% ipython --no-banner

In [1]: import numpy as np

In [2]: from numpy import linalg as LA

In [3]: np.set_printoptions(suppress=True, linewidth=120)

In [4]: def tidy(a):
   ...:     return np.round(a, 3) + 0
   ...: 

In [5]: M = np.abs(np.array([[0, 3, 0, 2], [2, 0, 3, 3], [0, 0, 3, 2], [1, 3, 1, 3]])) + np.eye(4)

In [6]: M = M / M.sum(axis=1, keepdims=True)

In [7]: tidy(M)
Out[7]: 
array([[0.167, 0.5  , 0.   , 0.333],
       [0.222, 0.111, 0.333, 0.333],
       [0.   , 0.   , 0.667, 0.333],
       [0.111, 0.333, 0.111, 0.444]])

In [8]: # row-stochastic, so 1 is an eigenvalue

In [9]: B = M / LA.norm(M, axis=1, keepdims=True)

In [10]: gram = B @ B.T

In [11]: (gram - 2 * np.eye(4)).round(6).argmax(axis=1)
Out[11]: array([3, 2, 1, 0])

In [12]: tidy(gram)
Out[12]: 
array([[1.   , 0.613, 0.239, 0.926],
       [0.613, 1.   , 0.839, 0.803],
       [0.239, 0.839, 1.   , 0.516],
       [0.926, 0.803, 0.516, 1.   ]])

In [13]: np.argwhere(np.triu(np.abs(gram) > 0.95, 1))
Out[13]: array([], shape=(0, 2), dtype=int64)

In [14]: tidy(np.degrees(np.arccos(np.clip(gram[2, 0], -1, 1))))
Out[14]: np.float64(76.17)

In [15]: tidy(gram[2])
Out[15]: array([0.239, 0.839, 1.   , 0.516])

In [16]: tidy(M @ M)
Out[16]: 
array([[0.176, 0.25 , 0.204, 0.37 ],
       [0.099, 0.235, 0.296, 0.37 ],
       [0.037, 0.111, 0.481, 0.37 ],
       [0.142, 0.241, 0.235, 0.383]])

In [17]: tidy(np.sort(np.abs(LA.eigvals(M))))
Out[17]: array([0.111, 0.196, 0.473, 1.   ])

In [18]: tidy((M - M.T) / 2)
Out[18]: 
array([[ 0.   ,  0.139,  0.   ,  0.111],
       [-0.139,  0.   ,  0.167,  0.   ],
       [ 0.   , -0.167,  0.   ,  0.111],
       [-0.111,  0.   , -0.111,  0.   ]])

In [19]: np.allclose(M @ M.T, M.T @ M)
Out[19]: False

In [20]: tidy(LA.det(M))
Out[20]: np.float64(-0.01)

In [21]: np.allclose(M, M.T)
Out[21]: False

In [22]: Q, vecs = LA.qr(M[:, :2])[0], LA.qr(M[:, 2:])[0]

In [23]: sig = LA.svd(Q.T @ vecs, compute_uv=False)

In [24]: tidy(np.degrees(np.arccos(sig.clip(0, 1))))
Out[24]: array([14.881, 66.112])
